% python3 -q
>>> import numpy as np
>>> from numpy import linalg as LA
>>> np.set_printoptions(precision=2, suppress=True, linewidth=100, legacy="1.25")
>>> m1 = np.load("w.npy")
>>> m1
array([[0., 4., 0.],
       [4., 1., 4.],
       [0., 4., 0.]])
>>> th = np.radians(180)
>>> R = np.eye(3)
>>> R[2, 2] = R[1, 1] = np.cos(th)
>>> R[2, 1], R[1, 2] = -np.sin(th), np.sin(th)
>>> R.round(2) + 0
array([[ 1.,  0.,  0.],
       [ 0., -1.,  0.],
       [ 0.,  0., -1.]])
>>> A2 = m1 @ R.T
>>> np.allclose(LA.norm(m1, axis=1), LA.norm(A2, axis=1))
True
>>> round(float(LA.det(R)), 2), np.trace(R)
(1.0, -1.0)
>>> print(np.abs(A2 - m1).max(axis=0))
[0. 8. 8.]
>>> print(np.allclose(m1 @ m1.T, A2 @ A2.T))
True
>>> A2.round(2) + 0
array([[ 0., -4.,  0.],
       [ 4., -1., -4.],
       [ 0., -4.,  0.]])
>>> evals, evecs = LA.eigh(m1)
>>> np.abs(evecs[:, -1])
array([0.48, 0.74, 0.48])
>>> print(np.round(LA.svd(m1, compute_uv=False), 2) + 0)
[6.18 5.18 0.  ]
>>> print(np.unique(evals.round(6) + 0, return_counts=True)[1])
[1 1 1]
>>> print(np.abs(evecs[:, -1]).round(6).argmax())
1
>>> LA.eigvalsh(m1 + 4 * np.eye(3))
array([-1.18,  4.  , 10.18])
>>> A2 = m1 / np.sqrt((m1 ** 2).mean(axis=1, keepdims=True))
>>> print(m1 - m1.mean(axis=1, keepdims=True))
[[-1.33  2.67 -1.33]
 [ 1.   -2.    1.  ]
 [-1.33  2.67 -1.33]]
>>> print(LA.matrix_rank(A2) == LA.matrix_rank(m1))
True
>>> print(LA.norm(A2, axis=1))
[1.73 1.73 1.73]
>>> rng = np.random.default_rng(3745)
>>> z = rng.permutation(3)
>>> z
array([1, 0, 2])
>>> A2 = m1[z][:, z]
>>> np.round(LA.det(A2), 2), round(float(LA.det(m1[z])), 2)
(0.0, 0.0)
>>> np.allclose(A2, m1)
False
>>> feats = np.load("layer5.npy")
>>> feats
array([[ 7, -7,  2],
       [ 6, -8,  1],
       [ 9, -5,  4],
       [ 8, -6,  3],
       [ 7, -7,  2],
       [ 6, -8,  1],
       [ 8, -6,  3],
       [ 7, -7,  2]])
>>> # null space of dimension 1
>>> left, sv, vt = LA.svd(feats)
>>> sv.round(2) + 0
array([28.74,  4.68,  0.  ])
>>> np.argmax(sv[:-1] / (sv[1:] + 1e-6)) + 1
2
>>> A2 = left[:, :2] @ np.diag(sv[:2]) @ vt[:2]
>>> A2
array([[ 7., -7.,  2.],
       [ 6., -8.,  1.],
       [ 9., -5.,  4.],
       [ 8., -6.,  3.],
       [ 7., -7.,  2.],
       [ 6., -8.,  1.],
       [ 8., -6.,  3.],
       [ 7., -7.,  2.]])
>>> print(LA.matrix_rank(A2))
2
>>> print(np.round(np.abs(feats - A2).max(), 2))
0.0
>>> LA.matrix_rank(feats, rtol=0.05)
2
>>> np.round(LA.norm(feats - A2) / LA.norm(feats), 2)
0.0
